% python3 -q
>>> import numpy as np
>>> from numpy import linalg as LA
>>> np.set_printoptions(suppress=True, linewidth=200)
>>> arr = np.loadtxt("data.csv", delimiter=",")
>>> arr
array([[-1.,  2.,  0., -1.],
       [ 2., -1.,  2.,  0.],
       [ 0.,  2., -1.,  2.],
       [-1.,  0.,  2., -1.]])
>>> rng = np.random.default_rng(898)
>>> lab = rng.permutation(4)
>>> lab
array([2, 1, 0, 3])
>>> out = arr[lab][:, lab]
>>> np.round(np.sort(np.abs(LA.eigvals(out))), 1)
array([1., 2., 3., 4.])
>>> out
array([[-1.,  2.,  0.,  2.],
       [ 2., -1.,  2.,  0.],
       [ 0.,  2., -1., -1.],
       [ 2.,  0., -1., -1.]])
>>> vec = np.array([2, 1, 2, 2])
>>> rhs = out @ vec
>>> beta, lr = np.zeros(4), 1 / LA.norm(out, 2) ** 2
>>> for i in range(300):
...     beta -= lr * out.T @ (out @ beta - rhs)
...     if i % 50 == 0: print(i, round(LA.norm(out @ beta - rhs), 1))
... 
0 5.2
50 0.0
100 0.0
150 0.0
200 0.0
250 0.0
>>> beta.round(1)
array([2., 1., 2., 2.])
>>> np.round(LA.cond(out), 1)
np.float64(4.0)
>>> np.all(LA.eigvalsh(arr) > 0)
np.False_
>>> [round(float(LA.det(arr[:i, :i])), 2) + 0 for i in range(1, 5)]
[-1.0, -3.0, 7.0, 24.0]
>>> np.round(LA.eigvalsh(arr).min(), 1)
np.float64(-4.0)
>>> (arr - arr.T) / 2
array([[0., 0., 0., 0.],
       [0., 0., 0., 0.],
       [0., 0., 0., 0.],
       [0., 0., 0., 0.]])
>>> arr.inv()
Traceback (most recent call last):
  File "<python-input-21>", line 1, in <module>
    arr.inv()
    ^^^^^^^
AttributeError: 'numpy.ndarray' object has no attribute 'inv'
>>> np.allclose(arr, arr.T)
True
>>> (arr + arr.T) / 2
array([[-1.,  2.,  0., -1.],
       [ 2., -1.,  2.,  0.],
       [ 0.,  2., -1.,  2.],
       [-1.,  0.,  2., -1.]])
>>> np.trace(arr)
np.float64(-4.0)
>>> M, _ = LA.qr(np.array([[0.3, 0.2, 0.6, 1.7, 0.1],
...     [-0.5, 1.2, 1.3, 2.4, 1.3],
...     [1.0, -1.8, 1.5, 1.0, 0.6],
...     [-1.2, 0.3, -1.5, 0.3, 1.2],
...     [-1.3, 0.5, -0.1, 0.2, -0.4]]))
>>> M.round(1)
array([[-0.1, -0.3, -0.1, -0.6,  0.7],
       [ 0.2, -0.5, -0.7, -0.2, -0.4],
       [-0.5,  0.7, -0.5, -0.2, -0.1],
       [ 0.6,  0.4,  0.3, -0.6, -0.3],
       [ 0.6,  0.3, -0.4,  0.4,  0.5]])
>>> np.allclose(M, M.T)
False
>>> np.round(M @ M, 1) + 0
array([[ 0.1,  0.1, -0.2,  0.8,  0.5],
       [-0.2, -0.4,  0.8,  0. ,  0.3],
       [ 0.3, -0.7, -0.1,  0.4, -0.6],
       [-0.6, -0.5, -0.5, -0.2,  0.2],
       [ 0.7, -0.3, -0.2, -0.4,  0.5]])
>>> np.round(LA.matrix_power(M, 2), 1) + 0
array([[ 0.1,  0.1, -0.2,  0.8,  0.5],
       [-0.2, -0.4,  0.8,  0. ,  0.3],
       [ 0.3, -0.7, -0.1,  0.4, -0.6],
       [-0.6, -0.5, -0.5, -0.2,  0.2],
       [ 0.7, -0.3, -0.2, -0.4,  0.5]])
>>> np.round((M - M.T) / 2, 1) + 0
array([[ 0. , -0.3,  0.2, -0.6,  0. ],
       [ 0.3,  0. , -0.7, -0.3, -0.4],
       [-0.2,  0.7,  0. , -0.2,  0.1],
       [ 0.6,  0.3,  0.2,  0. , -0.3],
       [ 0. ,  0.4, -0.1,  0.3,  0. ]])
>>> np.round(np.sort(np.abs(LA.eigvals(M))), 1)
array([1., 1., 1., 1., 1.])
>>> O = arr.astype(float).copy()
>>> for j in range(4):
...     O[:, j] -= O[:, :j] @ (O[:, :j].T @ O[:, j])
...     O[:, j] /= LA.norm(O[:, j])
... 
>>> O.round(1)
array([[-0.4,  0.5,  0.3, -0.7],
       [ 0.8,  0.1,  0.5, -0.1],
       [ 0. ,  0.8, -0.1,  0.6],
       [-0.4, -0.3,  0.8,  0.4]])
>>> np.round(O.T @ arr, 1) + 0
array([[ 2.4, -1.6,  0.8,  0.8],
       [ 0. ,  2.5, -1.1,  1.3],
       [ 0. ,  0. ,  2.7, -1.2],
       [ 0. ,  0. ,  0. ,  1.4]])
>>> t = np.sort(rng.uniform(-2, 2, 24))
>>> data = np.c_[t, t ** 2, t ** 3] @ np.array([[-1, -2, -2, -2, -1], [3, -3, -3, 2, 3], [-1, 3, 1, 1, 0]])
>>> data.round(1) + 0
array([[ 20.4, -29. , -14.6,   4.1,  13.1],
       [ 18.1, -24.9, -12.6,   4.2,  11.9],
       [ 16.4, -21.9, -11.1,   4.3,  11. ],
       [ 13.8, -17.5,  -8.9,   4.2,   9.5],
       [ 10.9, -12.7,  -6.5,   4.1,   7.8],
       [  9. ,  -9.7,  -5. ,   3.8,   6.6],
       [  7.1,  -6.9,  -3.5,   3.5,   5.4],
       [  4.2,  -3. ,  -1.4,   2.7,   3.4],
       [  2.6,  -1.1,  -0.4,   2.1,   2.2],
       [  1.9,  -0.5,  -0.1,   1.7,   1.7],
       [  1.9,  -0.5,  -0.1,   1.7,   1.7],
       [  0. ,   0. ,   0. ,   0. ,   0. ],
       [  0. ,  -1. ,  -1.1,  -0.4,   0. ],
       [  0. ,  -1.1,  -1.2,  -0.4,   0.1],
       [  0.1,  -1.3,  -1.5,  -0.4,   0.2],
       [  0.2,  -1.6,  -2. ,  -0.3,   0.5],
       [  0.9,  -2. ,  -3.8,   0.8,   1.8],
       [  1. ,  -2. ,  -4. ,   1. ,   2. ],
       [  1.2,  -1.8,  -4.6,   1.6,   2.6],
       [  1.5,  -1.3,  -5.3,   2.7,   3.5],
       [  1.8,  -0.1,  -6.1,   4.3,   4.8],
       [  2. ,   1.8,  -6.9,   6.4,   6.4],
       [  2. ,   2.1,  -7. ,   6.7,   6.6],
       [  2.1,   6.2,  -7.8,  10.5,   9.1]])
>>> Z = data[[23, 0]].astype(float)
>>> for _ in range(7):
...     lab = LA.norm(data[:, None] - Z, axis=-1).argmin(axis=1)
...     Z = np.array([data[lab == j].mean(axis=0) for j in range(2)])
... 
>>> lab
array([1, 1, 1, 1, 1, 0, 0, 0, 0, 0, 0, 0, 0, 0, 0, 0, 0, 0, 0, 0, 0, 0, 0, 0])
>>> np.round(Z[1] - Z[0], 1)
array([ 13.8, -20. ,  -7.5,   1.7,   7.6])
>>> np.bincount(lab)
array([19,  5])
>>> rk = LA.matrix_rank(data)
>>> rk
np.int64(3)
>>> ns = LA.svd(data)[2][rk:].T
>>> np.allclose(data @ ns, 0)
True
>>> [int(LA.matrix_rank(data[:i])) for i in range(1, len(data) + 1)]
[1, 2, 3, 3, 3, 3, 3, 3, 3, 3, 3, 3, 3, 3, 3, 3, 3, 3, 3, 3, 3, 3, 3, 3]
>>> cen = data - data.mean(axis=0)
>>> vecs = LA.svd(cen)[2][:3]
>>> out = cen - cen @ vecs.T @ vecs
>>> round(float(LA.norm(out) / LA.norm(cen)), 1)
0.0
>>> np.round(np.cov(cen @ vecs.T, rowvar=False), 1) + 0
array([[144.3,   0. ,   0. ],
       [  0. ,  17. ,   0. ],
       [  0. ,   0. ,   2.3]])
>>> np.round(np.diag(vecs.T @ vecs), 1)
array([0.5, 0.8, 0.9, 0.5, 0.3])
>>> LA.norm(out, axis=1).round(6).argmax()
np.int64(0)
>>> lab = rng.permutation(5)
>>> out = M[:, lab] * rng.choice([-1, 1], 5)
>>> out.round(1)
array([[ 0.1, -0.3, -0.1, -0.7,  0.6],
       [ 0.7, -0.5,  0.2,  0.4,  0.2],
       [ 0.5,  0.7, -0.5,  0.1,  0.2],
       [-0.3,  0.4,  0.6,  0.3,  0.6],
       [ 0.4,  0.3,  0.6, -0.5, -0.4]])
>>> left, _, Vt = LA.svd(M.T @ out)
>>> lab
array([2, 1, 0, 4, 3])
>>> np.round(LA.lstsq(M, out)[0], 1) + 0
array([[ 0.,  0.,  1.,  0.,  0.],
       [ 0.,  1.,  0.,  0.,  0.],
       [-1.,  0.,  0.,  0.,  0.],
       [ 0.,  0.,  0.,  0., -1.],
       [ 0.,  0.,  0., -1.,  0.]])
>>> np.round(out.mean(axis=0), 1)
array([ 0.3,  0.1,  0.2, -0.1,  0.3])
>>> out[5]
Traceback (most recent call last):
  File "<python-input-63>", line 1, in <module>
    out[5]
    ~~~^^^
IndexError: index 5 is out of bounds for axis 0 with size 5
>>> out.shape
(5, 5)
>>> np.round(out.sum(axis=0), 1)
array([ 1.5,  0.5,  0.8, -0.3,  1.3])
>>> LA.rank(out)
Traceback (most recent call last):
  File "<python-input-66>", line 1, in <module>
    LA.rank(out)
    ^^^^^^^
AttributeError: module 'numpy.linalg' has no attribute 'rank'
>>> X = np.loadtxt("m.csv", delimiter=",")
>>> X
array([[10.1, 27.9, 23.4,  3.1,  8.9],
       [ 8.8, 27.6, 22.7,  4.1, 10.4],
       [ 9. , 27.8, 23.7,  2.5, 10.2],
       [ 6.5, 26.8, 24.5,  3.1, 10. ],
       [ 7.6, 28.7, 25.1,  3.4,  9.9],
       [ 8.1, 26.9, 23.3,  4.9,  8.6],
       [ 9.8, 28.2, 24.2,  1.1,  6.6],
       [ 8.8, 25.5, 24.4,  1.3,  8. ],
       [ 8.4, 27.2, 24.6,  2.5,  9.8],
       [ 8.4, 26.5, 24.2,  4.6, 10.6],
       [10. , 26.3, 24.4,  1.7, 11. ],
       [ 8.4, 24.9, 24.3,  2.6,  7.6],
       [10. , 27.1, 24.6,  3.4, 10.2],
       [ 9.6, 27.3, 27.2,  2.2,  7.9],
       [11. , 27.2, 21.9,  3. ,  8.7],
       [ 8.6, 28.1, 24.9,  1.2,  9.5],
       [10.8, 27.4, 25.6,  3.6,  8.7],
       [11.1, 26.2, 25.6,  2.7,  8.8],
       [ 9. , 27. , 25.7,  3.3, 11.4],
       [ 8.3, 25.9, 24.6,  2.2,  8.6]])
>>> r0 = np.array([2, -2, 0, -4, 1])
>>> out = M + np.outer(r0, np.eye(5)[4])
>>> out.round(1)
array([[-0.1, -0.3, -0.1, -0.6,  2.7],
       [ 0.2, -0.5, -0.7, -0.2, -2.4],
       [-0.5,  0.7, -0.5, -0.2, -0.1],
       [ 0.6,  0.4,  0.3, -0.6, -4.3],
       [ 0.6,  0.3, -0.4,  0.4,  1.5]])
>>> LA.matrix_rank(out - M)
np.int64(1)
>>> K = np.array([[-0.3, -0.5, -2.7],
...     [0.0, -1.0, -4.5],
...     [0.2, -0.1, -0.5],
...     [-0.6, 0.1, 0.1],
...     [-0.2, 0.5, 2.3],
...     [0.6, -0.5, -2.8],
...     [1.7, -1.7, -8.4],
...     [1.1, -0.5, -2.1],
...     [-0.2, 1.5, 7.4],
...     [1.0, -0.1, -0.3],
...     [-0.1, 1.9, 9.0],
...     [-0.1, 0.0, 0.4]])
>>> K
array([[-0.3, -0.5, -2.7],
       [ 0. , -1. , -4.5],
       [ 0.2, -0.1, -0.5],
       [-0.6,  0.1,  0.1],
       [-0.2,  0.5,  2.3],
       [ 0.6, -0.5, -2.8],
       [ 1.7, -1.7, -8.4],
       [ 1.1, -0.5, -2.1],
       [-0.2,  1.5,  7.4],
       [ 1. , -0.1, -0.3],
       [-0.1,  1.9,  9. ],
       [-0.1,  0. ,  0.4]])
>>> # column 2 dominates
>>> left, sig, Vt = LA.svd(K)
>>> sig.round(1)
array([16.3,  2.1,  0.2])
>>> np.argmax(sig[:-1] / (sig[1:] + 1e-6)) + 1
np.int64(2)
>>> out = left[:, :2] @ np.diag(sig[:2]) @ Vt[:2]
>>> np.round(LA.norm(K - out, 2), 1), round(float(sig[2]), 1)
(np.float64(0.2), 0.2)
>>> out.round(1) + 0
array([[-0.3, -0.5, -2.7],
       [ 0. , -0.9, -4.5],
       [ 0.2, -0.1, -0.5],
       [-0.6,  0. ,  0.1],
       [-0.2,  0.5,  2.3],
       [ 0.6, -0.6, -2.8],
       [ 1.7, -1.7, -8.4],
       [ 1.1, -0.4, -2.1],
       [-0.2,  1.5,  7.4],
       [ 1. , -0.1, -0.3],
       [-0.1,  1.9,  9. ],
       [-0.1,  0.1,  0.4]])
>>> vec = np.array([0, -3, -2, -1, 2])
>>> [p for p in range(1, 25) if np.allclose(LA.matrix_power(M, p), np.eye(5))]
[]
>>> np.round(M.T @ (M @ vec), 1) + 0
array([ 0., -3., -2., -1.,  2.])
>>> round(LA.det(M), 1)
np.float64(1.0)
>>> hat = K @ LA.solve(K.T @ K, K.T)
>>> np.round(hat @ K[:, 0], 1) + 0
array([-0.3,  0. ,  0.2, -0.6, -0.2,  0.6,  1.7,  1.1, -0.2,  1. , -0.1, -0.1])
>>> np.round(np.trace(hat), 1)
np.float64(3.0)
>>> np.round(np.diag(hat), 1) + 0
array([0.2, 0.3, 0. , 0.2, 0. , 0.3, 0.6, 0.3, 0.3, 0.2, 0.5, 0.2])
>>> t = np.radians(94)
>>> r_ = np.eye(3)
>>> r_[0, 0] = r_[2, 2] = np.cos(t)
>>> r_[0, 2], r_[2, 0] = -np.sin(t), np.sin(t)
>>> r_.round(1)
array([[-0.1,  0. , -1. ],
       [ 0. ,  1. ,  0. ],
       [ 1. ,  0. , -0.1]])
>>> out = K @ r_.T
>>> np.round(np.abs(out - K).max(axis=0), 1)
array([ 8.9,  0. , 10.7])
>>> np.round(LA.svd(K, compute_uv=False), 1), np.round(LA.svd(out, compute_uv=False), 1)
(array([16.3,  2.1,  0.2]), array([16.3,  2.1,  0.2]))
>>> np.round(LA.det(r_), 1), round(np.trace(r_), 1)
(np.float64(1.0), np.float64(0.9))
